$ python -q
>>> import numpy as np
>>> from numpy import linalg as LA
>>> np.set_printoptions(suppress=True, linewidth=120)
>>> sig = 5 * 0.2 ** np.arange(3)
>>> rng = np.random.default_rng(60080)
>>> E = rng.normal(size=(16, 3)) * rng.permutation(sig)
>>> E.round(1) + 0
array([[ 0.2, -0.1, -4. ],
       [-0.1, -0.4, -6. ],
       [-0.3, -1.7, -2.1],
       [-0.2, -0.3,  7.8],
       [-0.2,  0.9, -1. ],
       [ 0.1, -1.7, -9.5],
       [-0.1,  1. , -6.3],
       [ 0. , -0.3,  3.3],
       [ 0.2, -0.7,  2.5],
       [-0.1, -0.3,  8.1],
       [ 0.2,  0.2, -0.6],
       [-0.2,  0. ,  1.9],
       [-0.2, -0.3,  4.2],
       [ 0.2, -1.1,  1.8],
       [ 0.1,  0.5, -1.1],
       [ 0.3, -1.5,  4.8]])
>>> np.round(LA.norm(E, axis=1), 1)
array([4. , 6. , 2.7, 7.8, 1.3, 9.7, 6.4, 3.4, 2.6, 8.1, 0.6, 1.9, 4.2, 2.2, 1.2, 5.1])
>>> round(LA.norm(E[4] - E[7]), 1)
np.float64(4.5)
>>> np.round(LA.norm(E, 1), 1), round(LA.norm(E, np.inf), 1)
(np.float64(65.0), np.float64(11.4))
>>> np.round(LA.norm(E) ** 2 / LA.norm(E, 2) ** 2, 1)
np.float64(1.0)
>>> proj = E @ LA.solve(E.T @ E, E.T)
>>> np.round(proj @ E[:, 2], 1)
array([-4. , -6. , -2.1,  7.8, -1. , -9.5, -6.3,  3.3,  2.5,  8.1, -0.6,  1.9,  4.2,  1.8, -1.1,  4.8])
>>> q, V = LA.qr(E[:, :2])[0], LA.qr(E[:, 2:])[0]
>>> sig = LA.svd(q.T @ V, compute_uv=False)
>>> (sig > 0.9).sum()
np.int64(0)
>>> sig.round(1)
array([0.2])
>>> np.round(np.degrees(np.arccos(sig.clip(0, 1))), 1)
array([80.4])
>>> M2 = np.array([[2, 0]])
>>> A = M2.T @ M2
>>> A
array([[4, 0],
       [0, 0]])
>>> W = np.array([[8, -2], [-3, 4]])
>>> b = np.array([4, 1])
>>> hid = np.maximum(A @ W + b, 0)
>>> (hid > 0).astype(int)
array([[1, 0],
       [1, 1]])
>>> LA.matrix_rank(hid)
np.int64(2)
>>> hid
array([[36,  0],
       [ 4,  1]])
>>> C = np.array([[3, 0, 3], [3, 2, 2]])
>>> W @ C
array([[18, -4, 20],
       [ 3,  8, -1]])
>>> (hid @ C).round(6).argmax(axis=1)
array([0, 0])
>>> arr = np.loadtxt("a.csv", delimiter=",")
>>> arr.round(1)
array([[-0.5, -0.2],
       [-0.3, -0.9],
       [-0.4,  0.2],
       [-0.7,  0.4]])
>>> np.round(LA.pinv(arr), 1)
array([[-0.5, -0.3, -0.4, -0.7],
       [-0.2, -0.9,  0.2,  0.4]])
>>> round(LA.norm(arr, 1), 1), round(LA.norm(arr, np.inf), 1)
(np.float64(1.9), np.float64(1.1))
>>> round(LA.norm(arr[3] - arr[0]), 1)
np.float64(0.6)
>>> round(LA.norm(arr) ** 2 / LA.norm(arr, 2) ** 2, 1)
np.float64(2.0)
>>> W0 = np.load("data.npy")
>>> W0
array([[1. , 0.2, 0. , 0. ],
       [0.2, 1. , 0.2, 0. ],
       [0. , 0.2, 1. , 0.2],
       [0. , 0. , 0.2, 1. ]])
>>> # symmetric, so the eigenvalues are real
>>> M2 = W0 / LA.norm(W0, axis=1, keepdims=True)
>>> cov = M2 @ M2.T
>>> cov[2].round(1) + 0
array([0. , 0.4, 1. , 0.4])
>>> (cov - 2 * np.eye(4)).round(6).argmax(axis=1)
array([1, 0, 3, 2])
>>> round(float(np.degrees(np.arccos(np.clip(cov[2, 1], -1, 1)))), 1)
68.3
>>> (np.abs(cov) > 0.9).astype(int)
array([[1, 0, 0, 0],
       [0, 1, 0, 0],
       [0, 0, 1, 0],
       [0, 0, 0, 1]])
>>> np.round(LA.norm(M2, axis=1), 1)
array([1., 1., 1., 1.])
>>> L = LA.cholesky(W0)
>>> np.round(np.diag(L) ** 2, 1)
array([1., 1., 1., 1.])
>>> np.round(L @ L.T, 1)
array([[1. , 0.2, 0. , 0. ],
       [0.2, 1. , 0.2, 0. ],
       [0. , 0.2, 1. , 0.2],
       [0. , 0. , 0.2, 1. ]])
>>> round(np.prod(np.diag(L)) ** 2, 1), round(float(LA.det(W0)), 1)
(np.float64(0.9), 0.9)
>>> W0 / np.sqrt(np.outer(np.diag(W0), np.diag(W0)))
array([[1. , 0.2, 0. , 0. ],
       [0.2, 1. , 0.2, 0. ],
       [0. , 0.2, 1. , 0.2],
       [0. , 0. , 0.2, 1. ]])
>>> proj = np.triu(np.array([[2, -2, -2, -4], [1, -2, 5, -3], [-1, 1, -1, -1], [3, 3, 4, 1]]), 1) + np.eye(4)
>>> M2 = proj @ W0 @ LA.inv(proj)
>>> M2.round(1)
array([[ 0.6, -1. ,  3. , -2. ],
       [ 0.2,  2.4, -7. , -1. ],
       [ 0. ,  0.2, -0.2, -0.4],
       [ 0. ,  0. ,  0.2,  1.2]])
>>> np.trace(M2), np.trace(W0)
(np.float64(4.0), np.float64(4.0))
>>> round(float(LA.det(M2)), 1)
0.9
>>> th = np.radians(90)
>>> r_ = np.eye(4)
>>> r_[1, 1] = r_[2, 2] = np.cos(th)
>>> r_[1, 2], r_[2, 1] = -np.sin(th), np.sin(th)
>>> r_.round(1) + 0
array([[ 1.,  0.,  0.,  0.],
       [ 0.,  0., -1.,  0.],
       [ 0.,  1.,  0.,  0.],
       [ 0.,  0.,  0.,  1.]])
>>> M2 = W0 @ r_.T
>>> M2.round(1) + 0
array([[ 1. ,  0. ,  0.2,  0. ],
       [ 0.2, -0.2,  1. ,  0. ],
       [ 0. , -1. ,  0.2,  0.2],
       [ 0. , -0.2,  0. ,  1. ]])
>>> np.abs(M2 - W0).max(axis=0)
array([0. , 1.2, 0.8, 0. ])
>>> round(LA.det(r_), 1), np.trace(r_)
(np.float64(1.0), np.float64(2.0))
>>> lab = rng.permutation(4)
>>> lab
array([2, 1, 3, 0])
>>> M2 = W0[lab][:, lab]
>>> M2
array([[1. , 0.2, 0.2, 0. ],
       [0.2, 1. , 0. , 0.2],
       [0.2, 0. , 1. , 0. ],
       [0. , 0.2, 0. , 1. ]])
>>> data = np.load("m.npy")
>>> data
array([[-3, -1, -1,  3],
       [-1, -3, -1, -1],
       [-1, -1, -3, -1],
       [ 3, -1, -1, -3]])
>>> left, sig, Vh = LA.svd(data, full_matrices=False)
>>> np.round(np.cumsum(sig ** 2) / np.sum(sig ** 2), 1)
array([0.6, 0.9, 1. , 1. ])
>>> left.shape, sig.shape, Vh.shape
((4, 4), (4,), (4, 4))
>>> np.allclose(left * sig @ Vh, data)
True
>>> np.round(Vh @ Vh.T, 1) + 0
array([[1., 0., 0., 0.],
       [0., 1., 0., 0.],
       [0., 0., 1., 0.],
       [0., 0., 0., 1.]])
>>> sig.round(1)
array([6. , 4.8, 2. , 0.8])
>>> vals, V = LA.eig(data)
>>> np.round(np.sort(LA.eigvals(data.T)), 1)
array([-6. , -4.8, -2. ,  0.8])
>>> np.round(data @ V[:, 0] - vals[0] * V[:, 0], 1) + 0
array([0., 0., 0., 0.])
>>> np.round(np.sort(LA.eigvals(LA.inv(data))), 1)
array([-0.5, -0.2, -0.2,  1.2])
>>> vals.round(1)
array([ 0.8, -6. , -4.8, -2. ])
>>> X = np.diag(3 * np.array([0, -3, 1, 3])) + np.array([[9, 6, 5, 1], [6, 4, 2, 3], [9, 8, 2, 8], [1, 5, 2, 9]])
>>> X
array([[ 9,  6,  5,  1],
       [ 6, -5,  2,  3],
       [ 9,  8,  5,  8],
       [ 1,  5,  2, 18]])
>>> q = X.astype(float).copy()
>>> for j in range(4):
...     q[:, j] -= q[:, :j] @ (q[:, :j].T @ q[:, j])
...     q[:, j] /= LA.norm(q[:, j])
... 
>>> q.round(1)
array([[ 0.6,  0.1,  0.1, -0.8],
       [ 0.4, -0.8,  0.3,  0.2],
       [ 0.6,  0.3, -0.4,  0.6],
       [ 0.1,  0.5,  0.9,  0.2]])
>>> lab = rng.permutation(4)
>>> lab
array([1, 2, 3, 0])
>>> M2 = q[lab][:, lab]
>>> np.round(np.trace(M2), 1)
np.float64(-0.3)
>>> round(float(LA.det(M2)), 1), round(LA.det(q[lab]), 1)
(1.0, np.float64(-1.0))
>>> M2.round(1)
array([[-0.8,  0.3,  0.2,  0.4],
       [ 0.3, -0.4,  0.6,  0.6],
       [ 0.5,  0.9,  0.2,  0.1],
       [ 0.1,  0.1, -0.8,  0.6]])
>>> np.round(np.diag(M2), 1)
array([-0.8, -0.4,  0.2,  0.6])
>>> np.allclose(X @ X.T, X.T @ X)
False
>>> np.trace(X)
np.int64(27)
>>> round(np.abs(LA.eigvals(X)).max(), 1)
np.float64(22.0)
>>> np.allclose(X, X.T)
False
>>> X @ X
array([[163,  69,  84,  85],
       [ 45,  92,  36,  61],
       [182,  94, 102, 217],
       [ 75,  87,  61, 356]])
>>> (X - X.T) / 2
array([[ 0.,  0., -2.,  0.],
       [ 0.,  0., -3., -1.],
       [ 2.,  3.,  0.,  3.],
       [ 0.,  1., -3.,  0.]])
>>> LA.matrix_power(X, 4)
array([[ 51337,  32886,  29929,  66552],
       [ 22602,  20260,  14485,  38965],
       [ 68735,  49673,  42313, 120590],
       [ 53942,  49885,  37370, 151655]])
>>> x0 = np.array([-7, 8, -3, -9])
>>> target = X @ x0
>>> b, lr = np.zeros(4), 1 / LA.norm(X, 2) ** 2
>>> for i in range(8):
...     b -= lr * X.T @ (X @ b - target)
...     if i % 2 == 0: print(i, round(LA.norm(X @ b - target), 1))
... 
0 85.5
2 67.8
4 53.9
6 42.9
>>> b.round(1)
array([-5.3,  3.6, -2.1, -7.9])
>>> np.round(LA.cond(X), 1)
np.float64(62.1)
>>> m1 = np.array([[1, 0, 3, 0], [0, 1, 0, 3], [3, 0, 1, 0], [0, 3, 0, 1]])
>>> # 2 groups of indices that never mix
>>> vals, V = LA.eigh(m1)
>>> np.round(LA.eigvalsh(m1 @ m1), 1)
array([ 4.,  4., 16., 16.])
>>> vals.sum(), np.trace(m1)
(np.float64(4.0), np.int64(4))
>>> np.round(V.T @ V, 1) + 0
array([[1., 0., 0., 0.],
       [0., 1., 0., 0.],
       [0., 0., 1., 0.],
       [0., 0., 0., 1.]])
>>> (vals > 1e-8).sum(), (vals < -1e-8).sum()
(np.int64(2), np.int64(2))
>>> np.round(LA.eigvalsh(m1 + 4 * np.eye(4)), 1)
array([2., 2., 8., 8.])
>>> np.unique(vals.round(6) + 0, return_counts=True)[1]
array([2, 2])
>>> m1 @ m1
array([[10,  0,  6,  0],
       [ 0, 10,  0,  6],
       [ 6,  0, 10,  0],
       [ 0,  6,  0, 10]])
>>> round(float(LA.det(m1)), 1)
64.0
>>> vals, V = LA.eig(m1)
>>> vals.round(1)
array([ 4., -2.,  4., -2.])
>>> np.round(np.sort(LA.eigvals(m1 @ m1)), 1)
array([ 4.,  4., 16., 16.])
>>> np.round(np.sort(LA.eigvals(LA.inv(m1))), 1)
array([-0.5, -0.5,  0.2,  0.2])
>>> M = np.load("layer19.npy")
>>> M
array([[ 1,  1, -2],
       [ 0, -1,  1],
       [-3,  0, -3],
       [ 2, -2, -3]])
>>> q, V = LA.qr(M[:, :2])[0], LA.qr(M[:, 2:])[0]
>>> sig = LA.svd(q.T @ V, compute_uv=False)
>>> (sig > 0.9).sum()
np.int64(0)
>>> th = np.radians(135)
>>> r_ = np.eye(3)
>>> r_[0, 0] = r_[2, 2] = np.cos(th)
>>> r_[0, 2], r_[2, 0] = -np.sin(th), np.sin(th)
>>> r_.round(1)
array([[-0.7,  0. , -0.7],
       [ 0. ,  1. ,  0. ],
       [ 0.7,  0. , -0.7]])
>>> M2 = M @ r_.T
>>> np.round(LA.det(r_), 1), round(np.trace(r_), 1)
(np.float64(1.0), np.float64(-0.4))
>>> np.round(LA.svd(M, compute_uv=False), 1), np.round(LA.svd(M2, compute_uv=False), 1)
(array([4.9, 3.9, 2.1]), array([4.9, 3.9, 2.1]))
>>> cov = M.T @ M
>>> np.round(LA.svd(M, compute_uv=False) ** 2, 1)
array([23.5, 15. ,  4.5])
